In [1]: import numpy as np

In [2]: from numpy import linalg as LA

In [3]: np.set_printoptions(precision=2, suppress=True, linewidth=200)

In [4]: m1 = np.load("case1.npy")

In [5]: m1
Out[5]: 
array([[0.5 , 0.  , 0.5 ],
       [0.33, 0.67, 0.  ],
       [0.  , 0.  , 1.  ]])

In [6]: round(float(LA.det(m1.T)), 2)
Out[6]: 0.34

In [7]: np.poly(m1)
Out[7]: array([ 1.  , -2.17,  1.5 , -0.34])

In [8]: round(float(LA.eigvals(m1).sum().real), 2)
Out[8]: 2.17

In [9]: round(float(LA.det(m1[::-1])), 2)
Out[9]: -0.34

In [10]: np.kron(np.eye(2, dtype=int), m1)
Out[10]: 
array([[0.5 , 0.  , 0.5 , 0.  , 0.  , 0.  ],
       [0.33, 0.67, 0.  , 0.  , 0.  , 0.  ],
       [0.  , 0.  , 1.  , 0.  , 0.  , 0.  ],
       [0.  , 0.  , 0.  , 0.5 , 0.  , 0.5 ],
       [0.  , 0.  , 0.  , 0.33, 0.67, 0.  ],
       [0.  , 0.  , 0.  , 0.  , 0.  , 1.  ]])

In [11]: LA.eigvals(m1)
Out[11]: array([0.67, 0.5 , 1.  ])

In [12]: proj = np.triu(np.array([[-5, 6, -7], [2, -6, -3], [-7, 3, -2]]), 1) + np.eye(3)

In [13]: B = proj @ m1 @ LA.inv(proj)

In [14]: B
Out[14]: 
array([[  2.48, -10.86, -21.72],
       [  0.33,  -1.31,  -4.62],
       [  0.  ,   0.  ,   1.  ]])

In [15]: LA.matrix_rank(B)
Out[15]: np.int64(3)

In [16]: np.poly(B)
Out[16]: array([ 1.  , -2.17,  1.5 , -0.34])

In [17]: round(float(LA.det(B)), 2)
Out[17]: 0.34

In [18]: E = np.load("sample0.npy")

In [19]: E
Out[19]: 
array([[-2.,  0.,  0.,  0.],
       [ 1.,  1.,  3.,  0.],
       [-1., -1., -3.,  0.],
       [ 0.,  0.,  0., -2.]])

In [20]: U, s, Vh = LA.svd(E)

In [21]: vecs = Vh[:(s > 1e-8).sum()]

In [22]: rng = np.random.default_rng(95911)

In [23]: vec = E[1] + 4 * E[0] + rng.integers(2) * np.eye(4)[2]

In [24]: vec
Out[24]: array([-7.,  1.,  4.,  0.])

In [25]: np.allclose(vecs.T @ vecs @ vec, vec)
Out[25]: False

In [26]: np.round(LA.norm(vec - vecs.T @ vecs @ vec), 2)
Out[26]: np.float64(0.32)

In [27]: LA.matrix_rank(np.vstack([E, vec]))
Out[27]: np.int64(4)

In [28]: vec = np.array([4, 6, -1, -8])

In [29]: np.einsum("ij,j->i", E, vec)
Out[29]: array([-8.,  7., -7., 16.])

In [30]: E @ np.ones(4)
Out[30]: array([-2.,  5., -5., -2.])

In [31]: (E * vec).sum(axis=1)
Out[31]: array([-8.,  7., -7., 16.])

In [32]: E @ np.eye(4)[1]
Out[32]: array([ 0.,  1., -1.,  0.])

In [33]: (E @ vec).argmax()
Out[33]: np.int64(3)

In [34]: E.ravel(order="F")
Out[34]: array([-2.,  1., -1.,  0.,  0.,  1., -1.,  0.,  0.,  3., -3.,  0.,  0.,  0.,  0., -2.])

In [35]: T = E.reshape(4, 2, -1)

In [36]: np.einsum("ihd,ihd->ih", T, T)
Out[36]: 
array([[4., 0.],
       [2., 9.],
       [2., 9.],
       [0., 4.]])

In [37]: np.swapaxes(T, 1, 2)[0]
Out[37]: 
array([[-2.,  0.],
       [ 0.,  0.]])

In [38]: W0 = np.loadtxt("block8.csv", delimiter=",")

In [39]: W0
Out[39]: 
array([[0., 0., 0.],
       [0., 1., 0.],
       [0., 0., 4.]])

In [40]: proj = np.triu(np.array([[0, 2, 3], [-2, -3, -1], [-3, -1, 1]]), 1) + np.eye(3)

In [41]: B = proj @ W0 @ LA.inv(proj)

In [42]: B
Out[42]: 
array([[ 0.,  2., 14.],
       [ 0.,  1., -3.],
       [ 0.,  0.,  4.]])

In [43]: np.trace(B), np.trace(W0)
Out[43]: (np.float64(5.0), np.float64(5.0))

In [44]: np.poly(B)
Out[44]: array([ 1., -5.,  4.,  0.])

In [45]: np.kron(np.eye(2, dtype=int), B)
Out[45]: 
array([[ 0.,  2., 14.,  0.,  0.,  0.],
       [ 0.,  1., -3.,  0.,  0., -0.],
       [ 0.,  0.,  4.,  0.,  0.,  0.],
       [ 0.,  0.,  0.,  0.,  2., 14.],
       [ 0.,  0., -0.,  0.,  1., -3.],
       [ 0.,  0.,  0.,  0.,  0.,  4.]])

In [46]: np.einsum("ij,ji->", B, B)
Out[46]: np.float64(17.0)

In [47]: round(LA.det(2 * B), 2), round(float(LA.det(B)), 2)
Out[47]: (np.float64(0.0), 0.0)

In [48]: np.einsum("ii->", B)
Out[48]: np.float64(5.0)

In [49]: np.round(LA.det(B.T), 2)
Out[49]: np.float64(0.0)

In [50]: w, vecs = LA.eigvalsh(W0)
---------------------------------------------------------------------------
ValueError                                Traceback (most recent call last)
Cell In[50], line 1
----> 1 w, vecs = LA.eigvalsh(W0)

ValueError: too many values to unpack (expected 2)

In [51]: w, vecs = LA.eigh(W0)

In [52]: np.abs(vecs[:, -1]).round(6).argmax()
Out[52]: np.int64(2)

In [53]: vecs @ np.diag(w) @ vecs.T
Out[53]: 
array([[0., 0., 0.],
       [0., 1., 0.],
       [0., 0., 4.]])

In [54]: np.abs(vecs[:, -1])
Out[54]: array([0., 0., 1.])

In [55]: w.sum(), np.trace(W0)
Out[55]: (np.float64(5.0), np.float64(5.0))

In [56]: vecs.T @ vecs
Out[56]: 
array([[1., 0., 0.],
       [0., 1., 0.],
       [0., 0., 1.]])

In [57]: LA.svd(W0, compute_uv=False)
Out[57]: array([4., 1., 0.])
